$ python -q
>>> import numpy as np
>>> from numpy import linalg as LA
>>> np.set_printoptions(precision=1, suppress=True, linewidth=100)
>>> def rd(a):
...     return np.round(a, 1) + 0
... 
>>> m1 = np.loadtxt("a.csv", delimiter=",")
>>> m1
array([[ 2.3,  2.6, -0.6,  1.2],
       [-2.2, -5. ,  3. , -3.5],
       [-3.6,  4. ,  5.6, -2.4],
       [-6.2, -1.2, -2.8, -1.7],
       [-4.1, -0.7,  8.1, -2.5],
       [-3.6,  8.3, -2.7, -6.3],
       [ 1.1,  1.6, -3. ,  4.3],
       [-5.2,  2.7, -9.9, -0.4],
       [ 5.8,  1.6,  3.9,  0.1],
       [-4. ,  1. , -2.2,  3.1],
       [ 0.7,  3.3,  1.9,  5.1],
       [-3.7,  7.1,  3.9,  3.9],
       [-1.5, -1.2,  6.6, -1.5]])
>>> rng = np.random.default_rng(413210)
>>> lab = rng.permutation(4)
>>> M2 = m1[:, lab] * rng.choice([-1, 1], 4)
>>> M2
array([[-2.6, -1.2, -2.3, -0.6],
       [ 5. ,  3.5,  2.2,  3. ],
       [-4. ,  2.4,  3.6,  5.6],
       [ 1.2,  1.7,  6.2, -2.8],
       [ 0.7,  2.5,  4.1,  8.1],
       [-8.3,  6.3,  3.6, -2.7],
       [-1.6, -4.3, -1.1, -3. ],
       [-2.7,  0.4,  5.2, -9.9],
       [-1.6, -0.1, -5.8,  3.9],
       [-1. , -3.1,  4. , -2.2],
       [-3.3, -5.1, -0.7,  1.9],
       [-7.1, -3.9,  3.7,  3.9],
       [ 1.2,  1.5,  1.5,  6.6]])
>>> left, _, vt = LA.svd(m1.T @ M2)
>>> lab
array([1, 3, 0, 2])
>>> rd(LA.lstsq(m1, M2)[0])
array([[ 0.,  0., -1.,  0.],
       [-1.,  0.,  0.,  0.],
       [ 0.,  0.,  0.,  1.],
       [ 0., -1.,  0.,  0.]])
>>> rd(left @ vt)
array([[ 0.,  0., -1.,  0.],
       [-1.,  0.,  0.,  0.],
       [ 0.,  0.,  0.,  1.],
       [ 0., -1.,  0.,  0.]])
>>> M2 = np.array([[1, 3, 1], [0, 1, 1], [3, 2, 2]])
>>> M2[-1] = M2[0]
>>> J = M2 + 0.3 * np.eye(3)
>>> J
array([[1.3, 3. , 1. ],
       [0. , 1.3, 1. ],
       [1. , 3. , 1.3]])
>>> w1 = np.array([[6, -5, 7], [-6, 6, 2], [2, 4, -3]])
>>> beta = np.array([9, -2, 9])
>>> act = np.maximum(J @ w1 + beta, 0)
>>> rd((act > 0).mean(axis=0))
array([0.7, 1. , 1. ])
>>> (act > 0).astype(int)
array([[1, 1, 1],
       [1, 1, 1],
       [0, 1, 1]])
>>> C = np.array([[-1, 1], [1, -1], [2, -2]])
>>> w1 @ C
array([[  3,  -3],
       [ 16, -16],
       [ -4,   4]])
>>> rd(LA.eigvals(J))
array([0. , 0.3, 3.6])
>>> rd(LA.det(J[::-1]))
np.float64(0.0)
>>> rd(LA.det(2 * J)), rd(LA.det(J))
(np.float64(0.0), np.float64(0.0))
>>> left, s, vt = LA.svd(J, full_matrices=False)
>>> left.shape, s.shape, vt.shape
((3, 3), (3,), (3, 3))
>>> np.abs(left[:, 0]).round(6).argmax()
np.int64(2)
>>> rd(vt @ vt.T)
array([[1., 0., 0.],
       [0., 1., 0.],
       [0., 0., 1.]])
>>> (s > 1e-8).sum()
np.int64(3)
>>> rd(left.T @ left)
array([[1., 0., 0.],
       [0., 1., 0.],
       [0., 0., 1.]])
>>> lab = rng.permutation(3)
>>> lab
array([0, 1, 2])
>>> M2 = J[lab][:, lab]
>>> np.allclose(M2, J)
True
>>> M2
array([[1.3, 3. , 1. ],
       [0. , 1.3, 1. ],
       [1. , 3. , 1.3]])
>>> np.diag(M2)
array([1.3, 1.3, 1.3])
>>> x0 = np.array([0, 3, -3])
>>> rd(np.einsum("ij,j->i", J, x0))
array([6. , 0.9, 5.1])
>>> (J @ x0).argmax()
np.int64(0)
>>> rd((J * x0).sum(axis=1))
array([6. , 0.9, 5.1])
>>> J @ np.eye(3)[0]
array([1.3, 0. , 1. ])
>>> J @ np.ones(3)
array([5.3, 2.3, 5.3])
>>> rd(J @ (2 * x0))
array([12. ,  1.8, 10.2])
>>> feats = np.load("data.npy")
>>> feats
array([[0, 0, 0, 0, 0, 0, 0, 0, 0],
       [0, 0, 0, 0, 0, 0, 0, 0, 0],
       [0, 0, 1, 0, 0, 0, 0, 0, 0],
       [0, 0, 0, 2, 0, 0, 0, 0, 0],
       [0, 0, 0, 0, 0, 0, 0, 0, 0],
       [0, 0, 0, 0, 0, 0, 0, 0, 0],
       [0, 0, 0, 0, 0, 0, 1, 0, 0],
       [0, 0, 0, 0, 0, 0, 0, 0, 0],
       [0, 0, 0, 0, 0, 0, 0, 0, 0]])
>>> np.abs(np.diag(LA.qr(feats)[1])) > 1e-9
array([False, False,  True,  True, False, False,  True, False, False])
>>> rd(feats @ LA.pinv(feats) @ feats)
array([[0., 0., 0., 0., 0., 0., 0., 0., 0.],
       [0., 0., 0., 0., 0., 0., 0., 0., 0.],
       [0., 0., 1., 0., 0., 0., 0., 0., 0.],
       [0., 0., 0., 2., 0., 0., 0., 0., 0.],
       [0., 0., 0., 0., 0., 0., 0., 0., 0.],
       [0., 0., 0., 0., 0., 0., 0., 0., 0.],
       [0., 0., 0., 0., 0., 0., 1., 0., 0.],
       [0., 0., 0., 0., 0., 0., 0., 0., 0.],
       [0., 0., 0., 0., 0., 0., 0., 0., 0.]])
>>> np.unique(feats.round(6), axis=0).shape
(4, 9)
>>> r = LA.matrix_rank(feats)
>>> r
np.int64(3)
>>> ns = LA.svd(feats)[2][r:].T
>>> LA.matrix_rank(feats.T @ feats), LA.matrix_rank(feats @ feats.T)
(np.int64(3), np.int64(3))
>>> np.allclose(feats @ ns, 0)
True
>>> [int(LA.matrix_rank(feats[:, :j + 1])) for j in range(9)]
[0, 0, 1, 2, 2, 2, 3, 3, 3]
>>> np.count_nonzero(feats)
np.int64(3)
>>> rd(LA.norm(feats))
np.float64(2.4)
>>> feats[9]
Traceback (most recent call last):
  File "<python-input-60>", line 1, in <module>
    feats[9]
    ~~~~~^^^
IndexError: index 9 is out of bounds for axis 0 with size 9
>>> np.unravel_index(np.abs(feats).argmax(), feats.shape)
(np.int64(3), np.int64(3))
>>> feats[:, 9]
Traceback (most recent call last):
  File "<python-input-62>", line 1, in <module>
    feats[:, 9]
    ~~~~~^^^^^^
IndexError: index 9 is out of bounds for axis 1 with size 9
>>> feats.sum(axis=0)
array([0, 0, 1, 2, 0, 0, 1, 0, 0])
>>> feats.sum(axis=1)
array([0, 0, 1, 2, 0, 0, 1, 0, 0])
>>> np.abs(feats).max()
np.int64(2)
>>> feats @ feats
array([[0, 0, 0, 0, 0, 0, 0, 0, 0],
       [0, 0, 0, 0, 0, 0, 0, 0, 0],
       [0, 0, 1, 0, 0, 0, 0, 0, 0],
       [0, 0, 0, 4, 0, 0, 0, 0, 0],
       [0, 0, 0, 0, 0, 0, 0, 0, 0],
       [0, 0, 0, 0, 0, 0, 0, 0, 0],
       [0, 0, 0, 0, 0, 0, 1, 0, 0],
       [0, 0, 0, 0, 0, 0, 0, 0, 0],
       [0, 0, 0, 0, 0, 0, 0, 0, 0]])
>>> np.allclose(feats @ feats.T, feats.T @ feats)
True
>>> LA.determinant(feats)
Traceback (most recent call last):
  File "<python-input-68>", line 1, in <module>
    LA.determinant(feats)
    ^^^^^^^^^^^^^^
AttributeError: module 'numpy.linalg' has no attribute 'determinant'
>>> rd(np.abs(LA.eigvals(feats)).max())
np.float64(2.0)
>>> feats.inv()
Traceback (most recent call last):
  File "<python-input-70>", line 1, in <module>
    feats.inv()
    ^^^^^^^^^
AttributeError: 'numpy.ndarray' object has no attribute 'inv'
>>> (feats != 0).astype(int)
array([[0, 0, 0, 0, 0, 0, 0, 0, 0],
       [0, 0, 0, 0, 0, 0, 0, 0, 0],
       [0, 0, 1, 0, 0, 0, 0, 0, 0],
       [0, 0, 0, 1, 0, 0, 0, 0, 0],
       [0, 0, 0, 0, 0, 0, 0, 0, 0],
       [0, 0, 0, 0, 0, 0, 0, 0, 0],
       [0, 0, 0, 0, 0, 0, 1, 0, 0],
       [0, 0, 0, 0, 0, 0, 0, 0, 0],
       [0, 0, 0, 0, 0, 0, 0, 0, 0]])
>>> feats @ feats
array([[0, 0, 0, 0, 0, 0, 0, 0, 0],
       [0, 0, 0, 0, 0, 0, 0, 0, 0],
       [0, 0, 1, 0, 0, 0, 0, 0, 0],
       [0, 0, 0, 4, 0, 0, 0, 0, 0],
       [0, 0, 0, 0, 0, 0, 0, 0, 0],
       [0, 0, 0, 0, 0, 0, 0, 0, 0],
       [0, 0, 0, 0, 0, 0, 1, 0, 0],
       [0, 0, 0, 0, 0, 0, 0, 0, 0],
       [0, 0, 0, 0, 0, 0, 0, 0, 0]])
>>> rd(LA.det(feats))
np.float64(0.0)
>>> E = rng.normal(size=(35, 5)) + 20 * np.array([2, 1, 3, 1, 1])
>>> rd(E)
array([[40.2, 19.3, 61. , 20.3, 18.7],
       [38.7, 18.6, 57.5, 19. , 19.6],
       [40.6, 20.1, 58.7, 19.8, 19.2],
       [41.1, 21.5, 59.8, 18.5, 19.1],
       [40.3, 19.6, 60.6, 21.7, 20.2],
       [40.6, 21.5, 60.6, 19.5, 21.1],
       [40.5, 20.5, 59.1, 19.1, 22.1],
       [39.6, 20.2, 60.8, 20. , 19.9],
       [40.2, 20.6, 59.8, 19.6, 18.7],
       [39. , 22.6, 60.5, 20. , 20.1],
       [38.5, 20. , 60.2, 19.4, 19.3],
       [39.9, 19.6, 60.3, 18.8, 19.9],
       [41.5, 20.3, 59.6, 20. , 21.5],
       [39.5, 19.6, 60. , 19.6, 20.3],
       [40.8, 18.6, 60. , 20.7, 19.7],
       [39.2, 17.4, 60.2, 19.5, 19.4],
       [40.2, 20. , 59.1, 19.7, 20.8],
       [39.2, 20.5, 58.8, 20.6, 19.7],
       [40.7, 20.4, 59.4, 19.8, 19.7],
       [40.1, 19.5, 59.7, 20.1, 19.2],
       [37.9, 19.9, 61.3, 20.5, 18.7],
       [41.5, 19.2, 60.4, 20.5, 20.8],
       [39.3, 18.9, 59.9, 20.1, 20.1],
       [41.7, 20. , 60.2, 21.2, 20.4],
       [38.4, 19.3, 60.1, 21.7, 19. ],
       [39. , 21.6, 60.1, 19.9, 18. ],
       [39. , 19.7, 59.3, 19.3, 21.8],
       [40.6, 20.5, 60. , 18.3, 20.5],
       [41. , 18.1, 59.8, 18.9, 22.7],
       [39.6, 20.3, 58.7, 20.9, 22.5],
       [42.2, 20.3, 59.7, 20. , 20.3],
       [40.9, 19.7, 62.1, 19.5, 19.4],
       [40.8, 20.4, 61.4, 19.7, 19.8],
       [38.7, 20.3, 60.7, 19.9, 18.5],
       [40.2, 18.6, 60.8, 19.2, 19.6]])
>>> dist = LA.norm(E[:, None] - E[None], axis=-1)
>>> rd(dist[:5, :5])
array([[0. , 4.2, 2.6, 3.3, 2.1],
       [4.2, 0. , 2.8, 4.5, 4.6],
       [2.6, 2.8, 0. , 2.3, 2.9],
       [3.3, 4.5, 2.3, 0. , 4. ],
       [2.1, 4.6, 2.9, 4. , 0. ]])
>>> np.unravel_index(dist.round(6).argmax(), dist.shape)
(np.int64(25), np.int64(28))
>>> dist[5].round(6).argsort(kind="stable")[:4]
array([ 5, 27, 32, 12])
>>> rd(dist[5])
array([3.5, 4.9, 3.1, 2.4, 3. , 0. , 2.1, 2.1, 2.8, 2.2, 3.2, 2.5, 2. , 2.5, 3.5, 4.8, 2.2, 3.1,
       2.2, 3.1, 4.1, 2.7, 3.3, 2.6, 4.4, 3.5, 2.8, 1.8, 3.9, 3.1, 2.4, 3. , 1.9, 3.5, 3.4])
>>> LA.matrix_rank(dist ** 2)
np.int64(7)
>>> (dist + 1e9 * np.eye(35)).round(6).argmin(axis=1)
array([19, 17, 18,  8, 23, 27, 16, 13, 18,  5, 33, 13, 30, 22, 19, 34, 18,  2,  2,  8, 33, 23, 13,
       21, 20, 33, 16, 11,  6, 26, 12, 32, 31, 10, 11])
>>> [round(float(x), 1) for x in LA.svd(J, compute_uv=False)[:3]]
[5.1, 0.7, 0.0]
>>> X = np.loadtxt("out11.csv", delimiter=",")
>>> X
array([[ 2.9, -5.3,  4.4,  5.2,  1.2, -5.2, -3.3,  1.8],
       [ 3.4, -5. ,  4.7,  5.1,  0.8, -5.7, -3. ,  2.4],
       [ 2.8, -4.8,  5. ,  4.6,  1.2, -6.1, -3.3,  1.9],
       [ 2.7, -4.9,  5. ,  5. ,  1.4, -5.5, -3.2,  2. ],
       [ 3.4, -5.1,  5. ,  5.6,  0.8, -5.5, -3.4,  2. ],
       [ 2.5, -5.4,  5.2,  5. ,  1.1, -5.6, -2.6,  1.9],
       [ 3.9, -4.6,  5.3,  4.8,  0.5, -6.1, -3. ,  2.2],
       [ 9.1,  9.3,  9.1, -2. ,  8.2,  7.9,  3.2,  2. ],
       [ 8.8,  9.1,  9.3, -1.7,  8.2,  8.2,  3.5,  1.6],
       [ 8. ,  9.2,  9. , -1.7,  8.2,  7.9,  4.3,  1.9],
       [ 9.1,  8.9,  8.8, -2. ,  8.2,  8.1,  3.7,  1.7],
       [ 9.1,  8.7,  9.1, -2.1,  8.1,  7.9,  4.4,  1.9],
       [ 8.8,  9. ,  8.6, -2. ,  7.8,  7.4,  4.3,  2.3],
       [ 9.6,  9.1,  8.6, -1.8,  7.7,  7.6,  4.6,  2. ],
       [ 8.2,  8.8, -6.9, -0.5,  4.6, -8.7, -6.3,  6.9],
       [ 8.1,  8.7, -6.6,  0.1,  5.7, -8.7, -5.5,  7.3],
       [ 8. ,  8.7, -7.3,  0.3,  4.9, -9.8, -5.6,  6.8],
       [ 8.4,  8.7, -7.1, -0.3,  4.4, -9.6, -6. ,  6.9],
       [ 7.2,  8.8, -6.6,  0. ,  4.2, -9.1, -5.6,  7. ],
       [ 8.1,  8.5, -7.3,  0.3,  5.4, -9. , -5.9,  6.9],
       [ 7.8,  9.8, -6.9,  0.1,  5. , -9.4, -5.6,  7.2]])
>>> Ac = X - X.mean(axis=0)
>>> vecs = LA.svd(Ac)[2][:3]
>>> M2 = Ac - Ac @ vecs.T @ vecs
>>> rd(M2.std(axis=0))
array([0.2, 0.2, 0.2, 0.2, 0.2, 0.2, 0.3, 0.2])
>>> rd(np.diag(vecs.T @ vecs))
array([0.6, 0.6, 0.5, 0.1, 0.4, 0.5, 0.2, 0.1])
>>> rd(LA.norm(M2) / LA.norm(Ac))
np.float64(0.0)
>>> rd((Ac @ vecs.T).std(axis=0))
array([10.8,  8.5,  0.4])
>>> rd(np.cov(Ac @ vecs.T, rowvar=False))
array([[123.3,   0. ,   0. ],
       [  0. ,  75.3,   0. ],
       [  0. ,   0. ,   0.2]])
>>> round(np.log10(LA.cond(X)))
2
>>> rd(LA.norm(X, 2) / LA.norm(X))
np.float64(0.7)
>>> LA.cond(X) > 100
np.False_
>>> np.argsort(-LA.norm(X, axis=0).round(6), kind="stable")[:3]
array([1, 5, 0])
>>> [round(float(x), 1) for x in LA.svd(X, compute_uv=False)[:3]]
[55.1, 49.4, 29.3]
>>> rd(np.abs(LA.svd(X)[2][-1]))
array([0.1, 0.2, 0. , 0.1, 0.2, 0.3, 0.1, 0.9])
